% python3 -q
>>> import numpy as np
>>> from numpy import linalg as LA
>>> np.set_printoptions(suppress=True, linewidth=120)
>>> A = np.load("w.npy")
>>> print(A)
[[4 0 0 0]
 [2 2 0 0]
 [1 4 0 0]
 [5 0 0 0]]
>>> print(round(float(LA.det(A[::-1])), 2))
0.0
>>> print(round(LA.det(A.T), 2))
0.0
>>> print(np.poly(A))
[ 1. -6.  8.  0.  0.]
>>> print(np.einsum("ij,ji->", A, A))
20
>>> print(np.einsum("ii->", A))
6
>>> print(round(float(LA.det(2 * A)), 2), round(float(LA.det(A)), 2))
0.0 0.0
>>> U, sv, Vh = LA.svd(A)
>>> V = Vh[:(sv > 1e-8).sum()]
>>> rng = np.random.default_rng(967)
>>> x = A[1] + -3 * A[2] + rng.integers(2) * np.eye(4)[0]
>>> print(x)
[ -1. -10.   0.   0.]
>>> print(np.allclose(V.T @ V @ x, x))
True
>>> print(np.round(np.diag(V.T @ V), 2))
[1. 1. 0. 0.]
>>> print(LA.matrix_rank(np.vstack([A, x])))
2
>>> C = 10 * np.array([[-1.1, -0.9, 1.8, -0.6, 0.1, -0.3, 1.0, -0.2, 1.2],
...     [1.8, -1.1, -0.3, 2.0, 0.8, 0.8, 0.2, 0.1, -1.5]])
>>> z = rng.integers(0, 2, 39)
>>> W0 = C[z] + rng.normal(size=(39, 9))
>>> print(W0.round(2))
[[-11.51  -8.61  17.86  -6.65   0.79  -2.05   9.88  -2.57  13.31]
 [-11.24  -9.28  18.38  -3.29  -0.16  -3.76  10.29  -1.31  13.29]
 [-11.45 -10.22  18.02  -6.65  -0.24  -0.85   9.69  -1.79  11.44]
 [-10.14  -9.1   19.2   -7.14   1.31  -6.04  11.57  -1.74  11.34]
 [-10.47  -8.63  18.8   -6.44   1.82  -3.3    9.72  -2.73  12.28]
 [ 17.28 -10.47  -3.64  20.03   8.89   8.31   1.95   0.83 -13.37]
 [ 19.41 -11.7   -1.68  18.91   7.91   7.84   0.53   0.95 -14.79]
 [-13.4   -9.92  16.67  -8.17   1.86  -0.84   9.97  -2.43  13.1 ]
 [ -9.89  -8.    18.23  -5.4    1.25  -3.78  10.81  -2.63  12.41]
 [-11.74  -7.35  17.8   -4.86   0.5   -3.29   8.69  -1.56  12.36]
 [ 17.31 -11.98  -4.18  21.75   7.5    7.38   1.59  -0.12 -14.77]
 [-13.91  -7.4   19.71  -6.18   0.28  -2.19  11.95  -1.57  12.26]
 [ 18.17 -10.81  -1.29  18.4    8.56  10.     2.58   1.41 -14.87]
 [ 19.73  -9.87  -2.83  19.69   8.55  10.1    3.14   2.74 -16.96]
 [-12.76  -8.4   18.24  -5.74   2.21  -1.78   9.99  -2.43  12.64]
 [ 18.33 -10.32  -3.04  19.61   7.77   8.39   2.42   1.11 -14.92]
 [ 16.56 -11.45  -4.18  20.06   9.09   8.35   1.45   1.87 -14.23]
 [ 18.15 -10.44  -3.08  18.14   9.23   8.83   1.79  -0.33 -17.12]
 [ 17.45 -11.29  -3.81  18.95   9.43   7.62   0.05   0.11 -14.15]
 [ 16.37  -9.19  -2.95  20.91   7.88   7.84   0.47   1.84 -15.97]
 [-10.64  -8.67  18.77  -7.22   0.16  -3.68  10.49  -2.87  12.41]
 [ 18.64 -12.55  -2.56  19.82   8.58   9.74   2.44   0.08 -14.4 ]
 [ 17.83 -11.19  -3.09  21.06   7.49   8.33   1.29   0.39 -14.6 ]
 [-12.19 -10.31  19.63  -5.25   1.72  -2.69  11.62  -0.58  11.26]
 [-10.86  -9.89  18.16  -4.32   1.08  -3.54  11.12  -0.41  11.91]
 [-10.78  -8.17  16.07  -5.41   2.6   -2.27  12.15  -3.03  11.64]
 [-10.39  -9.78  17.53  -5.89   1.26  -3.01  10.52  -1.85  13.33]
 [ 18.34 -11.47  -2.09  19.67   6.93   5.64   2.44  -0.3  -14.29]
 [-11.48  -8.55  17.6   -5.96   0.97  -5.01   9.65  -1.88  11.77]
 [-10.59  -9.18  17.51  -5.29  -0.63  -3.1   10.27  -2.29  11.06]
 [-10.03  -9.83  18.    -4.17   0.59  -2.16  11.05  -3.19  12.21]
 [-10.52  -8.59  17.92  -5.96   2.6   -2.03   8.82  -1.57  11.55]
 [-10.9  -10.94  17.29  -5.14   1.47  -4.18   9.28  -1.56  14.  ]
 [ 18.28 -10.65  -4.08  19.86   7.17   7.41   2.96  -0.85 -16.37]
 [ 17.66 -10.    -2.66  18.98   7.29   9.11   2.03   0.06 -13.7 ]
 [ 18.   -11.    -3.1   18.99  10.01   7.64   1.95   1.47 -16.53]
 [-11.88  -7.37  17.93  -6.91  -1.34  -2.47  10.34  -2.01   9.36]
 [-11.57  -8.47  17.56  -5.34   1.32  -4.72   9.54  -2.3   13.23]
 [ 19.17  -9.65  -2.84  19.95  10.4    8.94   0.2    3.36 -13.75]]
>>> print(round(LA.norm(W0, 2) / LA.norm(W0), 2))
0.85
>>> print(LA.matrix_rank(W0, rtol=0.1))
2
>>> print(np.argsort(-LA.norm(W0, axis=0).round(6), kind="stable")[:3])
[0 3 2]
>>> print(np.round(np.abs(LA.svd(W0)[2][-1]), 2))
[0.11 0.34 0.44 0.22 0.22 0.05 0.45 0.6  0.12]
>>> x = np.array([-3, 4, 0, 5, 4, 1, 4, 5, 1])
>>> rhs = W0 @ x
>>> print(np.round(LA.pinv(W0) @ W0, 2) + 0)
[[1. 0. 0. 0. 0. 0. 0. 0. 0.]
 [0. 1. 0. 0. 0. 0. 0. 0. 0.]
 [0. 0. 1. 0. 0. 0. 0. 0. 0.]
 [0. 0. 0. 1. 0. 0. 0. 0. 0.]
 [0. 0. 0. 0. 1. 0. 0. 0. 0.]
 [0. 0. 0. 0. 0. 1. 0. 0. 0.]
 [0. 0. 0. 0. 0. 0. 1. 0. 0.]
 [0. 0. 0. 0. 0. 0. 0. 1. 0.]
 [0. 0. 0. 0. 0. 0. 0. 0. 1.]]
>>> print(np.round(LA.lstsq(W0, rhs)[0], 2) + 0)
[-3.  4.  0.  5.  4.  1.  4.  5.  1.]
>>> rhs = rhs + 0.02 * rng.normal(size=39)
>>> print(rhs.round(2))
[ 7.96 23.57 -0.37  6.45  6.11 48.82 21.09  7.04 14.4  19.56 37.29 32.34 40.94 53.38 23.49 41.56 50.42 28.6  29.18
 53.13 -1.82 32.75 37.88 28.07 26.54 25.78 10.79 24.78 10.27  3.63 10.59 14.77  8.26 29.15 34.94 43.25  4.45 14.61
 58.01]
>>> c, *_ = LA.lstsq(W0, rhs)
>>> print(np.round(W0.T @ (rhs - W0 @ c), 2) + 0)
[0. 0. 0. 0. 0. 0. 0. 0. 0.]
>>> print([round(float(LA.norm(LA.solve(W0.T @ W0 + lam * np.eye(9), W0.T @ rhs))), 2) for lam in (0, 1, 10, 100)])
[10.44, 10.13, 8.1, 3.14]
